$ python -q
>>> import numpy as np
>>> np.set_printoptions(suppress=True, linewidth=200)
>>> out = np.array([[2, 5], [2, 2]])
>>> F = np.kron(np.eye(2, dtype=int), out)
>>> print(F)
[[2 5 0 0]
 [2 2 0 0]
 [0 0 2 5]
 [0 0 2 2]]
>>> # splits into 2 blocks
>>> (np.linalg.matrix_power((F != 0) + (F.T != 0) + np.eye(4), 4) > 0).astype(int)
array([[1, 1, 0, 0],
       [1, 1, 0, 0],
       [0, 0, 1, 1],
       [0, 0, 1, 1]])
>>> np.round(np.linalg.det(F), 2)
np.float64(36.0)
>>> F @ F
array([[14, 20,  0,  0],
       [ 8, 14,  0,  0],
       [ 0,  0, 14, 20],
       [ 0,  0,  8, 14]])
>>> np.round(np.sort(np.linalg.eigvals(F).real), 2)
array([-1.16, -1.16,  5.16,  5.16])
>>> np.flatnonzero(np.linalg.matrix_power((F != 0) + (F.T != 0) + np.eye(4), 4)[3])
array([2, 3])
>>> (F != 0).astype(int)
array([[1, 1, 0, 0],
       [1, 1, 0, 0],
       [0, 0, 1, 1],
       [0, 0, 1, 1]])
>>> ev, evecs = np.linalg.eig(F)
>>> round(np.prod(ev), 2)
np.float64(36.0)
>>> np.round(np.sort(np.linalg.eigvals(F.T)), 2)
array([-1.16, -1.16,  5.16,  5.16])
>>> np.round(np.sort(np.linalg.eigvals(F @ F)), 2)
array([ 1.35,  1.35, 26.65, 26.65])
>>> th = np.deg2rad(30)
>>> data = np.eye(3)
>>> data[np.ix_([2, 0], [2, 0])] = [[np.cos(th), -np.sin(th)], [np.sin(th), np.cos(th)]]
>>> data.round(2)
array([[ 0.87,  0.  ,  0.5 ],
       [ 0.  ,  1.  ,  0.  ],
       [-0.5 ,  0.  ,  0.87]])
>>> rng = np.random.default_rng(71)
>>> labels = rng.permutation(3)
>>> out = data[:, labels] * rng.choice([-1, 1], 3)
>>> out.round(2)
array([[ 0.5 ,  0.  ,  0.87],
       [ 0.  ,  1.  ,  0.  ],
       [ 0.87,  0.  , -0.5 ]])
>>> left, _, Vh = np.linalg.svd(data.T @ out)
>>> left @ Vh
array([[0., 0., 1.],
       [0., 1., 0.],
       [1., 0., 0.]])
>>> np.round(np.linalg.lstsq(data, out)[0], 2) + 0
array([[0., 0., 1.],
       [0., 1., 0.],
       [1., 0., 0.]])
>>> labels
array([2, 1, 0])
